$ ipython --no-banner

In [1]: import numpy as np

In [2]: import numpy.linalg as la

In [3]: np.set_printoptions(suppress=True, linewidth=140)

In [4]: def rd(a):
   ...:     return np.round(a, 2) + 0
   ...: 

In [5]: feats = np.load("case11.npy")

In [6]: feats
Out[6]: 
array([[  9.34,  12.15,   6.85],
       [  9.28,  12.82,   7.62],
       [-20.38,  -9.32,  15.61],
       [  7.3 ,  13.36,   5.67],
       [ 10.79,  12.28,   6.72],
       [  9.72,  12.61,   6.27],
       [  9.69,  12.99,   6.66],
       [-21.33,  -7.98,  18.16],
       [ 12.11,  13.81,   6.92],
       [ 11.38,  12.42,   7.65]])

In [7]: left, sigma, Vt = la.svd(feats)

In [8]: print(rd(sigma))
[54.48 33.33  3.1 ]

In [9]: out = left[:, :2] @ np.diag(sigma[:2]) @ Vt[:2]

In [10]: print(la.matrix_rank(out))
2

In [11]: la.matrix_rank(feats, rtol=0.05)
Out[11]: np.int64(3)

In [12]: rd(la.norm(feats - out) / la.norm(feats))
Out[12]: np.float64(0.05)

In [13]: rd(la.norm(feats - out, 2)), rd(sigma[2])
Out[13]: (np.float64(3.1), np.float64(3.1))

In [14]: rd(np.abs(feats - out).max())
Out[14]: np.float64(1.7)

In [15]: Xs = feats - feats.mean(axis=1)
---------------------------------------------------------------------------
ValueError                                Traceback (most recent call last)
Cell In[15], line 1
----> 1 Xs = feats - feats.mean(axis=1)

ValueError: operands could not be broadcast together with shapes (10,3) (10,) 

In [16]: Xs = feats - feats.mean(axis=0)

In [17]: left, sigma, Vt = la.svd(Xs, full_matrices=False)

In [18]: print(np.abs(left[:, 0]).argmax())
7

In [19]: np.searchsorted(np.cumsum(sigma ** 2) / (sigma ** 2).sum(), 0.9) + 1
Out[19]: np.int64(1)

In [20]: rd(np.abs(Vt[-1]))
Out[20]: array([0.27, 0.7 , 0.67])

In [21]: rd(Vt[0] * np.sign(Vt[0, np.abs(Vt[0]).argmax()]))
Out[21]: array([ 0.79,  0.55, -0.26])

In [22]: print(la.matrix_rank(Xs))
3

In [23]: Q, Rm = la.qr(feats)

In [24]: rd(np.trace(Q @ Q.T))
Out[24]: np.float64(3.0)

In [25]: rd(Q.T @ Q)
Out[25]: 
array([[1., 0., 0.],
       [0., 1., 0.],
       [0., 0., 1.]])

In [26]: rd(abs(Rm[0, 0])), rd(la.norm(feats[:, 0]))
Out[26]: (np.float64(40.96), np.float64(40.96))

In [27]: rd(Q @ Rm)
Out[27]: 
array([[  9.34,  12.15,   6.85],
       [  9.28,  12.82,   7.62],
       [-20.38,  -9.32,  15.61],
       [  7.3 ,  13.36,   5.67],
       [ 10.79,  12.28,   6.72],
       [  9.72,  12.61,   6.27],
       [  9.69,  12.99,   6.66],
       [-21.33,  -7.98,  18.16],
       [ 12.11,  13.81,   6.92],
       [ 11.38,  12.42,   7.65]])

In [28]: basis = feats[[6, 3]].astype(float)

In [29]: for _ in range(6):
    ...:     labels = la.norm(feats[:, None] - basis, axis=-1).argmin(axis=1)
    ...:     basis = np.array([feats[labels == j].mean(axis=0) for j in range(2)])
    ...: 

In [30]: labels
Out[30]: array([0, 0, 1, 0, 0, 0, 0, 1, 0, 0])

In [31]: rd(basis[1] - basis[0])
Out[31]: array([-30.81, -21.46,  10.09])

In [32]: print(np.abs(basis[1] - basis[0]).argmax())
0

In [33]: J = np.loadtxt("test9.csv", delimiter=",")

In [34]: print(J)
[[ 2.  0. -1.  0. -3. -3. -2.  0.  1.]
 [ 1.  2.  0. -1.  0. -3. -3. -2.  0.]
 [ 0.  1.  2.  0. -1.  0. -3. -3. -2.]
 [-2.  0.  1.  2.  0. -1.  0. -3. -3.]
 [-3. -2.  0.  1.  2.  0. -1.  0. -3.]
 [-3. -3. -2.  0.  1.  2.  0. -1.  0.]
 [ 0. -3. -3. -2.  0.  1.  2.  0. -1.]
 [-1.  0. -3. -3. -2.  0.  1.  2.  0.]
 [ 0. -1.  0. -3. -3. -2.  0.  1.  2.]]

In [35]: out = np.array([[3, 1, 3],
    ...:     [0, 3, 2],
    ...:     [2, 1, 1],
    ...:     [1, 2, 1],
    ...:     [1, 0, 2],
    ...:     [0, 2, 2],
    ...:     [2, 0, 0],
    ...:     [3, 1, 0],
    ...:     [2, 0, 1]])

In [36]: print(out.T @ J.T)
[[ -1. -10. -16. -17. -14. -15.  -6.  -6.   1.]
 [ -5.  -3.   2.  -2.  -7. -11. -14.  -8. -12.]
 [ -6.   0.   0.  -8. -11. -11. -10. -13. -13.]]

In [37]: print(np.einsum("ij->j", J))
[-6. -6. -6. -6. -6. -6. -6. -6. -6.]

In [38]: out @ J
---------------------------------------------------------------------------
ValueError                                Traceback (most recent call last)
Cell In[38], line 1
----> 1 out @ J

ValueError: matmul: Input operand 1 has a mismatch in its core dimension 0, with gufunc signature (n?,k),(k,m?)->(n?,m?) (size 9 is different from 3)

In [39]: print(np.einsum("ik,kj->ji", J, out))
[[ -1. -10. -16. -17. -14. -15.  -6.  -6.   1.]
 [ -5.  -3.   2.  -2.  -7. -11. -14.  -8. -12.]
 [ -6.   0.   0.  -8. -11. -11. -10. -13. -13.]]

In [40]: print(J @ (-1.0) ** np.arange(9))
[ 0.  2. -2. -2. -4. -2.  2. -4.  4.]

In [41]: np.allclose(J @ J.T, J.T @ J)
Out[41]: True

In [42]: A = np.load("mat.npy")

In [43]: A
Out[43]: 
array([[-0.6 ,  0.5 , -0.7 ,  0.4 ],
       [ 0.6 , -0.5 , -0.8 , -2.2 ],
       [-0.6 , -0.1 ,  2.4 , -0.8 ],
       [ 0.8 , -0.5 ,  0.  ,  0.9 ],
       [ 0.7 ,  0.1 , -0.1 ,  0.6 ],
       [-0.2 , -1.  ,  0.5 ,  1.1 ],
       [-0.17, -1.02,  0.51,  1.12],
       [ 1.2 ,  0.  , -0.6 ,  0.9 ]])

In [44]: P = A @ la.solve(A.T @ A, A.T)

In [45]: rd(np.diag(P))
Out[45]: array([0.35, 0.9 , 0.85, 0.28, 0.22, 0.46, 0.46, 0.47])

In [46]: rd(la.eigvalsh(P))
Out[46]: array([0., 0., 0., 0., 1., 1., 1., 1.])

In [47]: left, sigma, Vt = la.svd(A, full_matrices=False)

In [48]: (sigma > 1e-8).sum()
Out[48]: np.int64(4)

In [49]: rd(sigma / sigma[0])
Out[49]: array([1.  , 0.93, 0.56, 0.4 ])

In [50]: left.shape, sigma.shape, Vt.shape
Out[50]: ((8, 4), (4,), (4, 4))

In [51]: print(rd(np.cumsum(sigma ** 2) / np.sum(sigma ** 2)))
[0.43 0.8  0.93 1.  ]

In [52]: np.allclose(left * sigma @ Vt, A)
Out[52]: True

In [53]: x = np.array([0, 1, -1, 1])

In [54]: y = A @ x

In [55]: rd(la.solve(A.T @ A, A.T @ y))
Out[55]: array([ 0.,  1., -1.,  1.])

In [56]: rng = np.random.default_rng(569518)

In [57]: y = y + 0.1 * rng.normal(size=8)

In [58]: print(rd(y))
[ 1.66 -1.87 -3.27  0.47  0.76 -0.56 -0.41  1.41]

In [59]: b, *_ = la.lstsq(A, y)

In [60]: [round(float(la.norm(la.solve(A.T @ A + lam * np.eye(4), A.T @ y))), 2) for lam in (0, 1, 10, 100)]
Out[60]: [1.74, 1.46, 0.69, 0.12]

In [61]: b.round()
Out[61]: array([-0.,  1., -1.,  1.])
